% ipython --no-banner

In [1]: import numpy as np

In [2]: np.set_printoptions(precision=3, suppress=True, linewidth=140)

In [3]: rd = lambda a: np.round(a, 3) + 0

In [4]: A = np.loadtxt("test2.csv", delimiter=",")

In [5]: A
Out[5]: 
array([[1.   , 0.5  , 0.25 , 0.125, 0.062, 0.031, 0.016, 0.008, 0.004],
       [0.5  , 1.   , 0.5  , 0.25 , 0.125, 0.062, 0.031, 0.016, 0.008],
       [0.25 , 0.5  , 1.   , 0.5  , 0.25 , 0.125, 0.062, 0.031, 0.016],
       [0.125, 0.25 , 0.5  , 1.   , 0.5  , 0.25 , 0.125, 0.062, 0.031],
       [0.062, 0.125, 0.25 , 0.5  , 1.   , 0.5  , 0.25 , 0.125, 0.062],
       [0.031, 0.062, 0.125, 0.25 , 0.5  , 1.   , 0.5  , 0.25 , 0.125],
       [0.016, 0.031, 0.062, 0.125, 0.25 , 0.5  , 1.   , 0.5  , 0.25 ],
       [0.008, 0.016, 0.031, 0.062, 0.125, 0.25 , 0.5  , 1.   , 0.5  ],
       [0.004, 0.008, 0.016, 0.031, 0.062, 0.125, 0.25 , 0.5  , 1.   ]])

In [6]: out = A / np.sqrt((A ** 2).mean(axis=1, keepdims=True))

In [7]: np.linalg.matrix_rank(A - A.mean(axis=1, keepdims=True))
Out[7]: np.int64(8)

In [8]: np.linalg.matrix_rank(out) == np.linalg.matrix_rank(A)
Out[8]: np.True_

In [9]: vec = np.array([-3, -1, -1, 0, 3, -1, 3, 1, 3])

In [10]: np.sign((A @ vec).round(6))
Out[10]: array([-1., -1., -1.,  1.,  1.,  1.,  1.,  1.,  1.])

In [11]: rd(A @ vec)
Out[11]: array([-3.527, -2.554, -1.36 ,  0.655,  3.   ,  2.345,  4.359,  4.054,  4.275])

In [12]: np.allclose(A, A.T)
Out[12]: True

In [13]: rng = np.random.default_rng(20920)

In [14]: idx = rng.permutation(9)

In [15]: idx
Out[15]: array([7, 4, 2, 0, 8, 6, 5, 3, 1])

In [16]: out = A[idx][:, idx]

In [17]: np.diag(out)
Out[17]: array([1., 1., 1., 1., 1., 1., 1., 1., 1.])

In [18]: rd(np.linalg.det(out)), rd(np.linalg.det(A[idx]))
Out[18]: (np.float64(0.1), np.float64(-0.1))

In [19]: ev, evecs = np.linalg.eigh(A)

In [20]: vec = np.array([2, 0, 0, 1, 1, 1, 1, 1, 2])

In [21]: np.abs(A).sum(axis=1).max(), rd(np.abs(ev).max())
Out[21]: (np.float64(2.874), np.float64(2.633))

In [22]: (np.sign(evecs[:, -1].round(6)) == np.sign(evecs[0, -1].round(6))).astype(int)
Out[22]: array([1, 1, 1, 1, 1, 1, 1, 1, 1])

In [23]: rd(np.linalg.eigvalsh(A[1:, 1:]))
Out[23]: array([0.344, 0.379, 0.447, 0.566, 0.776, 1.148, 1.77 , 2.571])

In [24]: rd(evecs * np.maximum(ev, 0) @ evecs.T)
Out[24]: 
array([[1.   , 0.5  , 0.25 , 0.125, 0.062, 0.031, 0.016, 0.008, 0.004],
       [0.5  , 1.   , 0.5  , 0.25 , 0.125, 0.062, 0.031, 0.016, 0.008],
       [0.25 , 0.5  , 1.   , 0.5  , 0.25 , 0.125, 0.062, 0.031, 0.016],
       [0.125, 0.25 , 0.5  , 1.   , 0.5  , 0.25 , 0.125, 0.062, 0.031],
       [0.062, 0.125, 0.25 , 0.5  , 1.   , 0.5  , 0.25 , 0.125, 0.062],
       [0.031, 0.062, 0.125, 0.25 , 0.5  , 1.   , 0.5  , 0.25 , 0.125],
       [0.016, 0.031, 0.062, 0.125, 0.25 , 0.5  , 1.   , 0.5  , 0.25 ],
       [0.008, 0.016, 0.031, 0.062, 0.125, 0.25 , 0.5  , 1.   , 0.5  ],
       [0.004, 0.008, 0.016, 0.031, 0.062, 0.125, 0.25 , 0.5  , 1.   ]])

In [25]: rd(vec @ A @ vec)
Out[25]: np.float64(23.996)

In [26]: X = np.load("m.npy")

In [27]: X
Out[27]: 
array([[  0.727,   5.784,  -3.845, -13.669,   2.354,  -0.429,  -2.664,   6.755],
       [  8.37 ,  -9.839, -14.659, -14.856, -11.794,   0.403,   6.068,   8.848],
       [ -4.291, -10.786,   2.958,  13.224, -16.928,   2.679,   8.102,  -3.49 ],
       [ 10.22 ,   7.275,  -6.937, -21.026,   2.659,   5.092,  -1.064,  11.81 ],
       [  7.689,   0.017,  -8.281, -14.889,  -2.103,  -0.014,   5.541,   0.62 ],
       [  5.486,  -2.399,   2.778,  -1.104,   9.376,  -1.44 ,   0.052,  -5.959],
       [  0.481,   0.411,  -5.786, -16.579,   1.467,   2.701,  -0.923,   2.835],
       [ 17.648,   5.085,  -7.531, -22.601,  -1.986,  -1.272,   6.536,  -0.485],
       [ 15.456,   7.442,  -4.009, -24.1  ,  12.333,   0.942,  -2.25 ,   5.21 ],
       [  4.666,  -3.348,  -5.397,   0.361,   5.581,  -7.102,   1.072,  -7.023],
       [-12.192,  -0.416,  -3.55 ,  -1.987,  -0.557,  -1.686,  -4.053,   0.979],
       [ 16.424,  -2.897, -12.625, -16.742,  -1.986,  -5.829,   9.31 ,   0.667],
       [ -3.097,   0.186, -10.437, -12.081,  -2.207,  -2.744,  -3.372,   1.788],
       [ -0.044,  -4.436,   0.507,  -6.633,   7.747,  -7.205,  -4.28 ,  -6.978],
       [ -2.193, -14.702,  -3.298,  -0.856, -20.415,  -2.235,  -4.522,   8.18 ],
       [ -4.275,   9.955,   7.122,   4.305,   0.532,   7.621,   0.147,   0.28 ],
       [  7.178,  -0.159,   2.217,  -5.488,   1.017,  -0.35 ,   2.682,   5.104],
       [ 23.272,  13.137,   0.742,  -0.422,   3.746,   4.812,  13.678,  -3.94 ],
       [ -3.272,   3.541, -12.951,  -8.23 ,  -1.915,  -7.829,  -2.73 ,  -1.037],
       [  0.731, -15.643,  -4.655,  14.676, -14.059,  -5.778,  -0.616,  -0.273],
       [  1.56 ,   0.673,   3.15 ,  -1.794,  14.062,   3.039,   0.669,  -5.341],
       [  7.697, -17.548,   7.602,   4.278, -14.459,   7.278,   6.225,   0.573],
       [ -1.831, -12.549,   0.202,   9.292,  -1.072,  -5.034,  -0.789,  -5.102],
       [  6.65 ,   7.969,  -9.657, -20.333,  14.124,  -3.953,   2.772,  -2.076],
       [ -3.253, -12.356,   2.592,  -3.517, -13.516,   2.956,   0.119,  12.525],
       [-15.302,  -6.634,  -6.503,  -1.25 ,  -2.862,  -4.544,  -3.115,   4.904],
       [  1.751,  -0.346,   5.024,   9.707,  -5.27 ,   7.768,   2.053,   0.315],
       [  7.783,   5.444,   8.696,  -8.449,   9.659,  13.962,   0.122,  10.293],
       [ -7.244,  -0.517,  -2.492,   2.807,  -3.558,  -2.341,  -3.053,   1.936],
       [ -5.403,   4.407, -14.91 , -18.352,   5.239,  -7.558,  -1.166,   2.1  ]])

In [28]: idx = X[:, 0] > np.median(X[:, 0])

In [29]: f = X[idx].mean(axis=0) - X[~idx].mean(axis=0)

In [30]: idx.astype(int)
Out[30]: array([0, 1, 0, 1, 1, 1, 0, 1, 1, 1, 0, 1, 0, 0, 0, 0, 1, 1, 0, 0, 1, 1, 0, 1, 0, 0, 1, 1, 0, 0])

In [31]: ((X - X.mean(axis=0)) @ f > 0).astype(int)
Out[31]: array([1, 1, 0, 1, 1, 1, 1, 1, 1, 0, 0, 1, 0, 0, 0, 0, 1, 1, 0, 0, 1, 0, 0, 1, 0, 0, 0, 1, 0, 0])

In [32]: rd((((X - X.mean(axis=0)) @ f > 0) == idx).mean())
Out[32]: np.float64(0.833)

In [33]: np.argsort(-np.abs(f).round(6), kind="stable")
Out[33]: array([0, 3, 4, 6, 1, 5, 2, 7])
